% python3 -q
>>> import numpy as np
>>> np.set_printoptions(precision=3, suppress=True, linewidth=160, floatmode="fixed")
>>> W0 = np.load("arr.npy")
>>> W0
array([[-1, -3,  4,  2],
       [ 2, -1, -3,  4],
       [ 4,  2, -1, -3],
       [-3,  4,  2, -1]])
>>> np.allclose(W0 @ W0.T, W0.T @ W0)
True
>>> (W0 @ W0)[0]
array([  5,  22,   5, -28])
>>> W0 @ np.ones(4)
array([2.000, 2.000, 2.000, 2.000])
>>> Q = W0.astype(float).copy()
>>> for j in range(4):
...     Q[:, j] -= Q[:, :j] @ (Q[:, :j].T @ Q[:, j])
...     Q[:, j] /= np.linalg.norm(Q[:, j])
... 
>>> np.round(Q.T @ W0, 3) + 0
array([[ 5.477, -0.548, -3.651, -0.548],
       [ 0.000,  5.450, -0.917, -3.725],
       [ 0.000,  0.000,  3.978, -2.116],
       [ 0.000,  0.000,  0.000,  3.369]])
>>> M = np.load("x.npy")
>>> M
array([[ 1.988,  2.008,  1.008],
       [ 1.995,  2.009,  1.022],
       [ 1.992,  1.996,  0.949],
       [ 1.978,  2.006,  0.992],
       [ 1.997,  2.030,  1.008],
       [ 2.002,  0.989,  1.999],
       [ 2.022,  1.007,  1.993],
       [ 2.057,  1.016,  1.972],
       [ 2.042,  1.008,  2.011],
       [ 1.994,  1.009,  2.020],
       [ 0.025,  1.002,  1.037],
       [-0.018,  0.969,  0.991],
       [ 0.003,  0.984,  1.016],
       [ 0.012,  0.989,  0.996],
       [ 0.025,  0.990,  1.025]])
>>> np.zeros(15, 3)
Traceback (most recent call last):
  File "<python-input-12>", line 1, in <module>
    np.zeros(15, 3)
    ~~~~~~~~^^^^^^^
TypeError: Cannot interpret '3' as a data type
>>> np.linalg.rank(M)
Traceback (most recent call last):
  File "<python-input-13>", line 1, in <module>
    np.linalg.rank(M)
    ^^^^^^^^^^^^^^
AttributeError: module 'numpy.linalg' has no attribute 'rank'
>>> M.mean(axis=0)
array([1.341, 1.334, 1.336])
>>> M.shape
(15, 3)
>>> np.abs(M).max()
np.float64(2.057)
>>> M[15]
Traceback (most recent call last):
  File "<python-input-17>", line 1, in <module>
    M[15]
    ~^^^^
IndexError: index 15 is out of bounds for axis 0 with size 15
>>> np.unravel_index(np.abs(M).argmax(), M.shape)
(np.int64(7), np.int64(0))
>>> np.linalg.svd(M, compute_uv=False)
array([9.543, 2.245, 2.089])
>>> np.linalg.matrix_rank(M)
np.int64(3)
>>> round(float(np.linalg.norm(M)), 3)
10.024
>>> T = np.stack([M, -3 * M, M[::-1]])
>>> (T @ M.T).shape
(3, 15, 15)
>>> np.linalg.matrix_rank(T)
array([3, 3, 3])
>>> proj = M @ np.linalg.solve(M.T @ M, M.T)
>>> np.round(np.linalg.eigvalsh(proj), 3) + 0
array([0.000, 0.000, 0.000, 0.000, 0.000, 0.000, 0.000, 0.000, 0.000, 0.000, 0.000, 0.000, 1.000, 1.000, 1.000])
>>> np.diag(proj)
array([0.197, 0.195, 0.207, 0.199, 0.202, 0.201, 0.198, 0.197, 0.204, 0.201, 0.203, 0.200, 0.202, 0.196, 0.198])
>>> proj @ M[:, 1]
array([2.008, 2.009, 1.996, 2.006, 2.030, 0.989, 1.007, 1.016, 1.008, 1.009, 1.002, 0.969, 0.984, 0.989, 0.990])
>>> m1 = np.load("block18.npy")
>>> m1
array([[ 4.000,  1.000,  0.000,  0.000,  0.000],
       [ 4.000,  2.000,  0.000,  0.000,  0.000],
       [ 0.000,  0.000, -8.000,  6.000, -8.000],
       [ 0.000,  0.000, -7.000, -3.000, -3.000],
       [ 0.000,  0.000, -7.000,  7.000, -9.000]])
>>> Q = m1.astype(float).copy()
>>> for j in range(5):
...     Q[:, j] -= Q[:, :j] @ (Q[:, :j].T @ Q[:, j])
...     Q[:, j] /= np.linalg.norm(Q[:, j])
... 
>>> np.round(Q.T @ Q, 3) + 0
array([[1.000, 0.000, 0.000, 0.000, 0.000],
       [0.000, 1.000, 0.000, 0.000, 0.000],
       [0.000, 0.000, 1.000, 0.000, 0.000],
       [0.000, 0.000, 0.000, 1.000, 0.000],
       [0.000, 0.000, 0.000, 0.000, 1.000]])
>>> Q
array([[ 0.707, -0.707,  0.000,  0.000,  0.000],
       [ 0.707,  0.707,  0.000,  0.000,  0.000],
       [ 0.000,  0.000, -0.629,  0.294,  0.720],
       [ 0.000,  0.000, -0.550, -0.823, -0.144],
       [ 0.000,  0.000, -0.550,  0.486, -0.679]])
